$ ipython --no-banner

In [1]: import numpy as np

In [2]: np.set_printoptions(precision=1, suppress=True, linewidth=120, sign=" ")

In [3]: def tidy(a):
   ...:     return np.round(a, 1) + 0
   ...: 

In [4]: feats = np.diag(np.array([0, 2, 0, 1, 2])) + -2 * np.eye(5, k=1) + -2 * np.eye(5, k=-1)

In [5]: feats
Out[5]: 
array([[ 0., -2.,  0.,  0.,  0.],
       [-2.,  2., -2.,  0.,  0.],
       [ 0., -2.,  0., -2.,  0.],
       [ 0.,  0., -2.,  1., -2.],
       [ 0.,  0.,  0., -2.,  2.]])

In [6]: rng = np.random.default_rng(104)

In [7]: lab = rng.permutation(5)

In [8]: lab
Out[8]: array([ 0,  3,  2,  1,  4])

In [9]: B = feats[lab][:, lab]

In [10]: np.trace(B)
Out[10]: np.float64(5.0)

In [11]: np.diag(B)
Out[11]: array([ 0.,  1.,  0.,  2.,  2.])

In [12]: B
Out[12]: 
array([[ 0.,  0.,  0., -2.,  0.],
       [ 0.,  1., -2.,  0., -2.],
       [ 0., -2.,  0., -2.,  0.],
       [-2.,  0., -2.,  2.,  0.],
       [ 0., -2.,  0.,  0.,  2.]])

In [13]: ev, evecs = np.linalg.eigh(B)

In [14]: x0 = np.array([0, 1, 0, -1, 0])

In [15]: (np.sign(evecs[:, -1].round(6)) == np.sign(evecs[0, -1].round(6))).astype(int)
Out[15]: array([ 1,  0,  1,  0,  1])

In [16]: tidy(np.linalg.eigvalsh(B[1:, 1:]))
Out[16]: array([-2.5,  0.3,  2.9,  4.3])

In [17]: tidy(evecs * np.abs(ev) @ evecs.T)
Out[17]: 
array([[ 1.6,  0.1,  0.9, -0.7, -0.1],
       [ 0.1,  2.6, -0.1,  0.7, -1.2],
       [ 0.9, -0.1,  2.5, -0.6,  0.8],
       [-0.7,  0.7, -0.6,  3.2,  0.2],
       [-0.1, -1.2,  0.8,  0.2,  2.4]])

In [18]: M = np.load("arr.npy")

In [19]: M
Out[19]: 
array([[ 16,  12,  12,  36,  24,  28,   0,  36,  16,   8,  12,  16,  24,  28,   8],
       [ 12,   9,   9,  27,  18,  21,   0,  27,  12,   6,   9,  12,  18,  21,   6],
       [ 12,   9,   9,  27,  18,  21,   0,  27,  12,   6,   9,  12,  18,  21,   6],
       [ 36,  27,  27,  81,  54,  63,   0,  81,  36,  18,  27,  36,  54,  63,  18],
       [ 24,  18,  18,  54,  36,  42,   0,  54,  24,  12,  18,  24,  36,  42,  12],
       [ 28,  21,  21,  63,  42,  49,   0,  63,  28,  14,  21,  28,  42,  49,  14],
       [  0,   0,   0,   0,   0,   0,   0,   0,   0,   0,   0,   0,   0,   0,   0],
       [ 36,  27,  27,  81,  54,  63,   0,  81,  36,  18,  27,  36,  54,  63,  18],
       [ 16,  12,  12,  36,  24,  28,   0,  36,  16,   8,  12,  16,  24,  28,   8],
       [  8,   6,   6,  18,  12,  14,   0,  18,   8,   4,   6,   8,  12,  14,   4],
       [ 12,   9,   9,  27,  18,  21,   0,  27,  12,   6,   9,  12,  18,  21,   6],
       [ 16,  12,  12,  36,  24,  28,   0,  36,  16,   8,  12,  16,  24,  28,   8],
       [ 24,  18,  18,  54,  36,  42,   0,  54,  24,  12,  18,  24,  36,  42,  12],
       [ 28,  21,  21,  63,  42,  49,   0,  63,  28,  14,  21,  28,  42,  49,  14],
       [  8,   6,   6,  18,  12,  14,   0,  18,   8,   4,   6,   8,  12,  14,   4]])

In [20]: rank = np.linalg.matrix_rank(M)

In [21]: rank
Out[21]: np.int64(1)

In [22]: ns = np.linalg.svd(M)[2][rank:].T

In [23]: ns.shape
Out[23]: (15, 14)

In [24]: np.linalg.matrix_rank(M.T @ M), np.linalg.matrix_rank(M @ M.T)
Out[24]: (np.int64(1), np.int64(1))
